$ ipython --no-banner

In [1]: import numpy as np

In [2]: np.set_printoptions(precision=2, suppress=True, linewidth=100, sign=" ")

In [3]: mat = np.load("m.npy")

In [4]: mat
Out[4]: 
array([[ 0,  0,  0,  0,  0,  0,  1,  1],
       [ 0,  0,  0,  0,  0,  0,  0,  0],
       [ 0,  0,  0,  1,  0,  1,  0,  0],
       [ 0,  0,  1,  0,  0,  1,  0,  0],
       [ 0,  0,  0,  0,  0,  0,  1,  1],
       [ 0,  0,  1,  1,  0,  0,  0,  0],
       [ 1,  0,  0,  0,  1,  0,  0,  0],
       [ 1,  0,  0,  0,  1,  0,  0,  0]])

In [5]: # column 4 repeats column 0

In [6]: mat @ mat
Out[6]: 
array([[ 2,  0,  0,  0,  2,  0,  0,  0],
       [ 0,  0,  0,  0,  0,  0,  0,  0],
       [ 0,  0,  2,  1,  0,  1,  0,  0],
       [ 0,  0,  1,  2,  0,  1,  0,  0],
       [ 2,  0,  0,  0,  2,  0,  0,  0],
       [ 0,  0,  1,  1,  0,  2,  0,  0],
       [ 0,  0,  0,  0,  0,  0,  2,  2],
       [ 0,  0,  0,  0,  0,  0,  2,  2]])

In [7]: low = np.diag(mat.sum(axis=1)) - mat

In [8]: round(np.linalg.det(low[1:, 1:]))
Out[8]: 0

In [9]: np.linalg.matrix_rank(low)
Out[9]: np.int64(5)

In [10]: np.round(np.sort(np.abs(np.linalg.eigvals(mat))), 2) + 0
Out[10]: array([ 0.,  0.,  0.,  1.,  1.,  2.,  2.,  2.])

In [11]: np.allclose(mat @ mat.T, mat.T @ mat)
Out[11]: True

In [12]: np.allclose(mat, mat.T)
Out[12]: True

In [13]: round(np.abs(np.linalg.eigvals(mat)).max(), 2)
Out[13]: np.float64(2.0)

In [14]: print((mat + mat.T) / 2)
[[ 0.  0.  0.  0.  0.  0.  1.  1.]
 [ 0.  0.  0.  0.  0.  0.  0.  0.]
 [ 0.  0.  0.  1.  0.  1.  0.  0.]
 [ 0.  0.  1.  0.  0.  1.  0.  0.]
 [ 0.  0.  0.  0.  0.  0.  1.  1.]
 [ 0.  0.  1.  1.  0.  0.  0.  0.]
 [ 1.  0.  0.  0.  1.  0.  0.  0.]
 [ 1.  0.  0.  0.  1.  0.  0.  0.]]

In [15]: round(float(np.linalg.eigvalsh(mat).min()), 2)
Out[15]: -2.0

In [16]: np.all(np.linalg.eigvalsh(mat) > 0)
Out[16]: np.False_

In [17]: [round(float(np.linalg.det(mat[:i, :i])), 2) + 0 for i in range(1, 9)]
Out[17]: [0.0, 0.0, 0.0, 0.0, 0.0, 0.0, 0.0, 0.0]

In [18]: U, s, vt = np.linalg.svd(mat)

In [19]: evecs = vt[:(s > 1e-8).sum()]

In [20]: rng = np.random.default_rng(33)

In [21]: x = mat[5] + -1 * mat[1] + rng.integers(2) * np.eye(8)[2]

In [22]: print(x)
[ 0.  0.  2.  1.  0.  0.  0.  0.]

In [23]: np.round(np.diag(evecs.T @ evecs), 2) + 0
Out[23]: array([ 0.5,  0. ,  1. ,  1. ,  0.5,  1. ,  0.5,  0.5])

In [24]: np.allclose(evecs.T @ evecs @ x, x)
Out[24]: True

In [25]: np.round(evecs.T @ evecs, 2) + 0
Out[25]: 
array([[ 0.5,  0. ,  0. ,  0. ,  0.5,  0. ,  0. ,  0. ],
       [ 0. ,  0. ,  0. ,  0. ,  0. ,  0. ,  0. ,  0. ],
       [ 0. ,  0. ,  1. ,  0. ,  0. ,  0. ,  0. ,  0. ],
       [ 0. ,  0. ,  0. ,  1. ,  0. ,  0. ,  0. ,  0. ],
       [ 0.5,  0. ,  0. ,  0. ,  0.5,  0. ,  0. ,  0. ],
       [ 0. ,  0. ,  0. ,  0. ,  0. ,  1. ,  0. ,  0. ],
       [ 0. ,  0. ,  0. ,  0. ,  0. ,  0. ,  0.5,  0.5],
       [ 0. ,  0. ,  0. ,  0. ,  0. ,  0. ,  0.5,  0.5]])

In [26]: np.round(np.linalg.norm(x - evecs.T @ evecs @ x), 2)
Out[26]: np.float64(0.0)
